$ python -q
>>> import numpy as np
>>> np.set_printoptions(precision=1, suppress=True, linewidth=100, sign=" ")
>>> arr = np.loadtxt("mat.csv", delimiter=",")
>>> arr
array([[ 0.2,  1.9, -2.1, -0.1,  2.1, -0.8,  0.9,  0. ,  1.9],
       [ 0.1,  1.9, -2. ,  0.1,  2. , -1.2,  0.9,  0. ,  2. ],
       [ 0.1,  2.1, -2.1,  0. ,  2. , -1. ,  1. ,  0. ,  2. ],
       [-0.1,  2. , -2.1, -0.1,  2. , -1. ,  1. ,  0.1,  2. ],
       [ 0. ,  1.9, -2. ,  0. ,  2.1, -0.8,  0.9,  0. ,  2.1],
       [ 0. ,  1.9, -2.1,  0. ,  2. , -0.9,  1.1,  0. ,  2.2],
       [ 0.1,  2. , -1.9,  0.1,  1.9, -1. ,  0.9,  0.1,  2. ],
       [ 2. ,  0.9, -1. , -0.2, -0.1,  2. ,  0. ,  2. ,  0. ],
       [ 2. ,  1. , -0.9,  0.1,  0. ,  1.9,  0.1,  2. ,  0. ],
       [ 2.1,  1.2, -0.7,  0. ,  0. ,  2. ,  0. ,  2. ,  0.2],
       [ 1.8,  1.1, -1. ,  0.1, -0.2,  2.1, -0.1,  2. , -0.2],
       [ 2. ,  1.1, -0.9,  0.1,  0.1,  1.9, -0.1,  2. , -0.2],
       [ 2. ,  1. , -0.8, -0.1, -0.1,  1.9,  0. ,  2. ,  0.1],
       [ 2. ,  1.1, -1.1,  0. , -0.1,  2.1,  0. ,  2.1,  0. ]])
>>> U, sigma, Vt = np.linalg.svd(arr)
>>> sigma
array([ 11.5,   9.6,   0.5,   0.5,   0.4,   0.3,   0.2,   0.2,   0.1])
>>> B = U[:, :2] @ np.diag(sigma[:2]) @ Vt[:2]
>>> round(np.linalg.norm(arr - B) / np.linalg.norm(arr), 1)
np.float64(0.1)
>>> B.round(1) + 0
array([[ 0.1,  2. , -2. ,  0. ,  2. , -0.9,  0.9,  0.1,  2. ],
       [ 0. ,  1.9, -2. ,  0. ,  2. , -1. ,  1. , -0.1,  2. ],
       [ 0.1,  2. , -2.1,  0. ,  2.1, -1. ,  1. ,  0. ,  2.1],
       [ 0. ,  2. , -2.1,  0. ,  2. , -1. ,  1. ,  0. ,  2.1],
       [ 0.1,  1.9, -2. ,  0. ,  2. , -0.9,  1. ,  0. ,  2. ],
       [ 0. ,  2. , -2.1,  0. ,  2.1, -1. ,  1. ,  0. ,  2.1],
       [ 0.1,  1.9, -2. ,  0. ,  2. , -0.9,  0.9,  0. ,  2. ],
       [ 2. ,  1. , -0.9,  0. , -0.1,  2. ,  0. ,  2. ,  0. ],
       [ 1.9,  1.1, -0.9,  0. ,  0. ,  1.9,  0. ,  2. ,  0. ],
       [ 2. ,  1.1, -1. ,  0. ,  0. ,  2. ,  0. ,  2. ,  0. ],
       [ 2. ,  1. , -0.8,  0. , -0.1,  2. ,  0. ,  2. , -0.1],
       [ 2. ,  1. , -0.9,  0. , -0.1,  2. ,  0. ,  2. ,  0. ],
       [ 1.9,  1. , -0.9,  0. , -0.1,  1.9,  0. ,  2. ,  0. ],
       [ 2.1,  1.1, -1. ,  0. ,  0. ,  2.1,  0. ,  2.1,  0. ]])
